% ipython --no-banner

In [1]: import numpy as np

In [2]: from numpy import linalg as LA

In [3]: np.set_printoptions(precision=2, suppress=True, linewidth=200)

In [4]: rng = np.random.default_rng(8360)

In [5]: A = rng.normal(size=(27, 5)) + 5 * np.array([-3, 1, 3, -2, 2])

In [6]: print(A)
[[-12.81   5.19  15.    -9.74  10.5 ]
 [-14.21   6.49  15.34 -11.05  10.35]
 [-14.99   3.66  15.42  -9.67   8.72]
 [-14.18   5.18  15.04 -10.3   10.7 ]
 [-15.47   4.57  13.49  -9.9   10.96]
 [-14.56   4.21  15.49 -11.15   8.84]
 [-16.37   3.45  15.7   -9.78   8.59]
 [-14.36   5.57  15.99  -9.94  11.27]
 [-15.     5.72  13.58 -11.5    9.54]
 [-15.23   4.39  14.69 -11.09   9.87]
 [-16.61   5.65  14.79 -10.07   9.01]
 [-16.18   4.72  14.25 -10.36  10.01]
 [-15.71   5.07  14.37 -10.7   12.02]
 [-15.62   4.54  15.44 -12.5   10.73]
 [-14.83   5.84  15.78  -9.34   8.46]
 [-14.06   3.98  14.99 -10.13  11.7 ]
 [-15.59   4.56  16.21  -9.21   8.78]
 [-15.82   4.29  16.49 -11.03  10.49]
 [-16.46   4.09  15.62 -10.55  10.5 ]
 [-14.57   3.57  14.13  -9.3    8.73]
 [-14.88   4.46  15.97 -11.13  10.4 ]
 [-13.18   4.77  14.87 -10.04  12.26]
 [-14.76   5.1   15.49 -10.77   9.75]
 [-14.7    3.67  15.39 -11.35   9.95]
 [-13.05   3.4   14.5   -9.38   8.88]
 [-15.2    5.26  15.72 -12.13  11.25]
 [-14.43   4.08  14.73  -8.86   8.75]]

In [7]: A2 = np.c_[A[:, :4] @ np.array([[-9, -7, -4, 8], [-2, -7, 9, 2], [4, 2, -6, 7], [3, -6, 8, -4]]), np.array([2, 3, -3, 3, 2, -3, 3, 0, -3, -3, -1, 1, 0, 2, 2, 1, 2, 1, 3, 0, 2, -3, 1, 3, 3, 1, -1])]

In [8]: print(A2)
[[135.75 141.84 -70.01  51.85   2.  ]
 [143.16 151.05 -65.2   50.89   3.  ]
 [160.3  168.16 -76.89  33.96  -3.  ]
 [146.5  154.89 -69.31  43.38   3.  ]
 [154.38 162.68 -57.1   19.36   2.  ]
 [151.1  170.34 -86.07  45.04  -3.  ]
 [173.89 180.5  -75.85  24.92   3.  ]
 [152.22 153.13 -67.85  47.94   0.  ]
 [143.36 161.13 -62.01  32.49  -3.  ]
 [153.72 171.73 -76.37  34.13  -3.  ]
 [167.11 166.74 -52.03  22.22  -1.  ]
 [162.11 170.86 -61.19  21.21   1.  ]
 [156.58 167.32 -63.28  27.86   0.  ]
 [155.79 183.43 -89.26  42.2    2.  ]
 [156.86 150.52 -57.56  40.87   2.  ]
 [148.17 161.33 -78.92  40.95   1.  ]
 [168.42 164.87 -67.54  34.73   2.  ]
 [166.64 179.8  -85.26  41.61   1.  ]
 [170.74 181.12 -75.5   28.08   3.  ]
 [152.6  161.08 -68.82  26.7    0.  ]
 [155.52 171.69 -85.22  46.19   2.  ]
 [138.51 148.91 -73.92  48.32  -3.  ]
 [152.27 163.17 -74.16  43.66   1.  ]
 [152.46 176.04 -91.31  42.9    3.  ]
 [140.52 152.79 -79.23  41.46   3.  ]
 [152.83 173.85 -83.25  47.46   1.  ]
 [154.09 155.13 -64.87  31.27  -1.  ]]

In [9]: print(LA.norm(LA.qr(A)[0].T @ A2, axis=0) ** 2 / ((A2 ** 2).sum(axis=0) + 1e-12))
[1.   1.   1.   1.   0.13]

In [10]: print(round(np.log10(LA.cond(A))))
2

In [11]: print(np.abs(LA.svd(A)[2][-1]))
[0.35 0.17 0.08 0.83 0.39]

In [12]: print(np.argsort(-LA.norm(A, axis=0).round(6), kind="stable")[:3])
[2 0 3]

In [13]: M = np.loadtxt("m.csv", delimiter=",")

In [14]: print(M)
[[ 1.  2. -3. -6.]
 [ 2.  0. -6.  0.]
 [ 2.  4.  1.  2.]
 [ 4.  0.  2.  0.]]

In [15]: A2 = np.array([[2, 0, -2], [1, -1, -2]])

In [16]: W2 = np.kron(A2, M)

In [17]: print(LA.matrix_rank(W2))
8

In [18]: print(W2)
[[  2.   4.  -6. -12.   0.   0.  -0.  -0.  -2.  -4.   6.  12.]
 [  4.   0. -12.   0.   0.   0.  -0.   0.  -4.  -0.  12.  -0.]
 [  4.   8.   2.   4.   0.   0.   0.   0.  -4.  -8.  -2.  -4.]
 [  8.   0.   4.   0.   0.   0.   0.   0.  -8.  -0.  -4.  -0.]
 [  1.   2.  -3.  -6.  -1.  -2.   3.   6.  -2.  -4.   6.  12.]
 [  2.   0.  -6.   0.  -2.  -0.   6.  -0.  -4.  -0.  12.  -0.]
 [  2.   4.   1.   2.  -2.  -4.  -1.  -2.  -4.  -8.  -2.  -4.]
 [  4.   0.   2.   0.  -4.  -0.  -2.  -0.  -8.  -0.  -4.  -0.]]

In [19]: A2 = W2 / np.sqrt((W2 ** 2).mean(axis=1, keepdims=True))

In [20]: print(W2 - W2.mean(axis=1, keepdims=True))
[[  2.     4.    -6.   -12.     0.     0.    -0.    -0.    -2.    -4.     6.    12.  ]
 [  4.     0.   -12.     0.     0.     0.    -0.     0.    -4.    -0.    12.    -0.  ]
 [  4.     8.     2.     4.     0.     0.     0.     0.    -4.    -8.    -2.    -4.  ]
 [  8.     0.     4.     0.     0.     0.     0.     0.    -8.    -0.    -4.    -0.  ]
 [  0.     1.    -4.    -7.    -2.    -3.     2.     5.    -3.    -5.     5.    11.  ]
 [  1.33  -0.67  -6.67  -0.67  -2.67  -0.67   5.33  -0.67  -4.67  -0.67  11.33  -0.67]
 [  3.5    5.5    2.5    3.5   -0.5   -2.5    0.5   -0.5   -2.5   -6.5   -0.5   -2.5 ]
 [  5.     1.     3.     1.    -3.     1.    -1.     1.    -7.     1.    -3.     1.  ]]

In [21]: print(LA.matrix_rank(A2) == LA.matrix_rank(W2))
True

In [22]: print(LA.norm(A2, axis=1))
[3.46 3.46 3.46 3.46 3.46 3.46 3.46 3.46]

In [23]: Q, Rm = LA.qr(M)

In [24]: print(Rm.round(2) + 0)
[[-5.  -2.   1.   0.4]
 [ 0.   4.   0.  -0.8]
 [ 0.   0.   7.   2.8]
 [ 0.   0.   0.   5.6]]

In [25]: print(Q)
[[-0.2  0.4 -0.4 -0.8]
 [-0.4 -0.2 -0.8  0.4]
 [-0.4  0.8  0.2  0.4]
 [-0.8 -0.4  0.4 -0.2]]

In [26]: print(abs(Rm[0, 0]), np.round(LA.norm(M[:, 0]), 2))
5.0 5.0

In [27]: print(Q.shape, Rm.shape)
(4, 4) (4, 4)

In [28]: feats = np.load("mat.npy")

In [29]: print(feats)
[[ 6  0  0  0  0  8  0  0  0  0]
 [ 0  0  0  0  0 10  0 11  6  0]
 [13  0  0  1  0 14  0  0  0  1]
 [ 0  6  6  0  0  5  0 13  1  0]
 [ 4  0  0 10  4  2  0  0  0  1]
 [ 0 10  0  9  2  0  0  2  5  2]
 [ 0  2  0 12  0  2  1  0  7  6]
 [ 1  2  0 13  0  0  0  1  2 16]
 [ 0  1  2  0  6  7  1  2  0  0]
 [ 0  4  0  4 10  1  5  0  0  0]
 [ 2  0  0  2  0  9  3  0  0  0]
 [ 0  1  0  5  0  6  3  3  7  0]
 [ 8  0  0  8  7  7  6  0  0  0]
 [ 0  5  0 10 15  0 14  0  2  0]
 [ 0 16  6  8  8  0  3  3 13  0]
 [ 4  0  0  6  5  6  4  0  0  0]
 [ 0 13  2  0  0  0  0 11  2  0]
 [ 1  1  0  7 12  1  5  0  0  0]
 [13  0  0  1  0 14  0  0  0  1]
 [ 0 14  6  0  8  0  0  5  1  0]
 [ 0  2  0 10 12  1 11  0  0  0]
 [ 0  9  0 12  3  0  0  0  6  3]
 [ 0  6  0  9 14  0  7  0  0  0]
 [ 0  7  0 18  5  0  4  0  8  5]
 [ 0  0  4  0  1 10  0  9  0  0]
 [ 9  0  0  9  0 12  4  0  0  5]
 [ 0  3  0  6  0  5  4  5 12  0]
 [ 6  0  0  0  0  9  0 11  0  5]
 [ 0 14  4  0  3  0  0  9  0  0]
 [ 1  2  0 17  3  0  0  0  0  8]
 [ 0  6  2  0 13  0  4  0  0  0]
 [ 0  3  0  5  1  1  0  0  0  0]
 [ 0  6  0  5  9  0  6  0  2  0]
 [ 4  0  0 12  0  3  0  2  1 18]
 [ 0  4  0  7  6  3 11  0  9  0]
 [ 0 12  0 13  6  0  0  0  7  1]
 [ 0  3  0 12  7  1 10  0  6  0]
 [ 0  6  0 15  5  0  0  0  0  5]
 [ 0 14  4  0  3  0  0  9  0  0]]

In [30]: A2 = np.c_[feats[:, :8] @ np.array([[-2, 0, -3, -2, 3, 1, 2, 2],
    ...:     [3, -3, -2, 1, -1, 2, 1, 2],
    ...:     [2, 3, -2, -2, -2, -1, 1, 1],
    ...:     [1, 1, 0, -3, -1, -2, 0, 2],
    ...:     [-3, -2, 3, 3, -3, 3, -3, -2],
    ...:     [0, 2, 2, 0, -3, -2, 1, 0],
    ...:     [1, -2, -1, 1, 0, 2, -2, -2],
    ...:     [1, 1, -2, 1, 1, -2, 3, 0]]), np.array([-2, 1, 1, 2, -1, 1, -1, 1, 0, 0, -2, -2, 2, -2, 1, -2, -1, 1, 0, -2, 2, 2, -1, -1, 0, 0, -2, 2, 0, 1, -1, -2, 2, 1, 2, 1, -1, -1, -2])]

In [31]: print(A2)
[[-12  16  -2 -12  -6 -10  20  12  -2]
 [ 11  31  -2  11 -19 -42  43   0   1]
 [-25  29 -11 -29  -4 -17  40  28   1]
 [ 43  23 -40   7 -20 -30  56  18   2]
 [-10   6   4 -26 -16  -8  -2  20  -1]
 [ 35 -23 -18  -9 -23   4  10  34   1]
 [ 19   8  -1 -33 -20 -22   2  26  -1]
 [ 18   8  -9 -38 -11 -23   7  32   1]
 [ -8   5  21  18 -42   2  -4 -10   0]
 [ -9 -36  19  27 -41  38 -35 -14   0]
 [  1  14   9  -7 -23 -14   7   2  -2]
 [ 14  11   1  -8 -21 -20  10   6  -2]
 [-23  -4   5 -13 -26  11 -10   6   2]
 [ -6 -63  21  34 -60  63 -68 -28  -2]
 [ 50 -41 -29  10 -57  34   1  32   1]
 [-13   0  11  -7 -27   3  -9   2  -2]
 [ 54 -22 -52  20  -6   2  48  28  -1]
 [-23 -28  28  19 -44  33 -42 -16   1]
 [-25  29 -11 -29  -4 -17  40  28   0]
 [ 35 -35 -26  31 -45  36  11  18  -2]
 [ -9 -40  23  19 -51  40 -55 -22   2]
 [ 30 -21  -9 -18 -30   3   0  36   2]
 [ -8 -51  23  28 -57  50 -50 -12  -1]
 [ 28 -21  -3 -28 -40   1 -16  32  -1]
 [ 14  39  -3   4 -32 -39  38   2   0]
 [ -5  25  -7 -41 -18 -25  22  28   0]
 [ 24   4 -10  -6 -19 -18  15  10  -2]
 [ -1  29 -22  -1   2 -34  54  12   2]
 [ 50 -27 -45  24 -22  15  36  26   0]
 [ 12   5   2 -42 -25 -20  -5  34   1]
 [-13 -46  19  45 -49  57 -39 -20  -1]
 [ 11  -4  -1  -9 -14  -3   1  14  -2]
 [  2 -43   9  24 -38  41 -33  -8   2]
 [  6  20 -10 -42  -7 -30  17  32   1]
 [ 12 -33   5  12 -38  28 -33 -12   2]
 [ 31 -35  -6  -9 -43  16  -6  38   1]
 [ 10 -29   7  -2 -39  21 -37  -4  -1]
 [ 18 -13   3 -24 -36  -3  -9  32  -1]
 [ 50 -27 -45  24 -22  15  36  26  -2]]

In [32]: print(LA.matrix_rank(A2))
9

In [33]: print(LA.matrix_rank(np.c_[feats, A2]))
11

In [34]: print(LA.norm(LA.qr(feats)[0].T @ A2, axis=0) ** 2 / ((A2 ** 2).sum(axis=0) + 1e-12))
[1.   1.   1.   1.   1.   1.   1.   1.   0.13]

In [35]: Xc = feats - feats.mean(axis=0)

In [36]: vecs = LA.svd(Xc)[2][:1]

In [37]: A2 = Xc - Xc @ vecs.T @ vecs

In [38]: print(np.round(np.diag(vecs.T @ vecs), 2) + 0)
[0.08 0.08 0.   0.27 0.16 0.25 0.06 0.06 0.03 0.  ]

In [39]: print(np.cov(Xc @ vecs.T, rowvar=False))
57.31317568014328

In [40]: C2 = np.cov(feats, rowvar=False)

In [41]: print(np.polyfit(feats[:, 2], feats[:, 8], 1))
[0.03 2.46]

In [42]: print(np.median(feats, axis=0))
[0. 3. 0. 6. 3. 1. 0. 0. 0. 0.]

In [43]: print(LA.eigvalsh(C2)[::-1])
[57.31 43.77 31.32 14.65  9.85  5.86  3.71  2.49  1.4   0.83]

In [44]: Xc = feats - feats.mean(axis=0)

In [45]: U, sv, vt = LA.svd(Xc, full_matrices=False)

In [46]: print(np.round(sv ** 2 / (sv ** 2).sum(), 2) + 0)
[0.33 0.26 0.18 0.09 0.06 0.03 0.02 0.01 0.01 0.  ]

In [47]: print(np.abs(vt[0]).argmax())
3

In [48]: print(np.round(Xc.mean(axis=0), 2) + 0)
[0. 0. 0. 0. 0. 0. 0. 0. 0. 0.]

In [49]: print(sv)
[46.67 40.78 34.5  23.6  19.35 14.92 11.88  9.73  7.3   5.62]

In [50]: print(LA.matrix_rank(Xc))
10
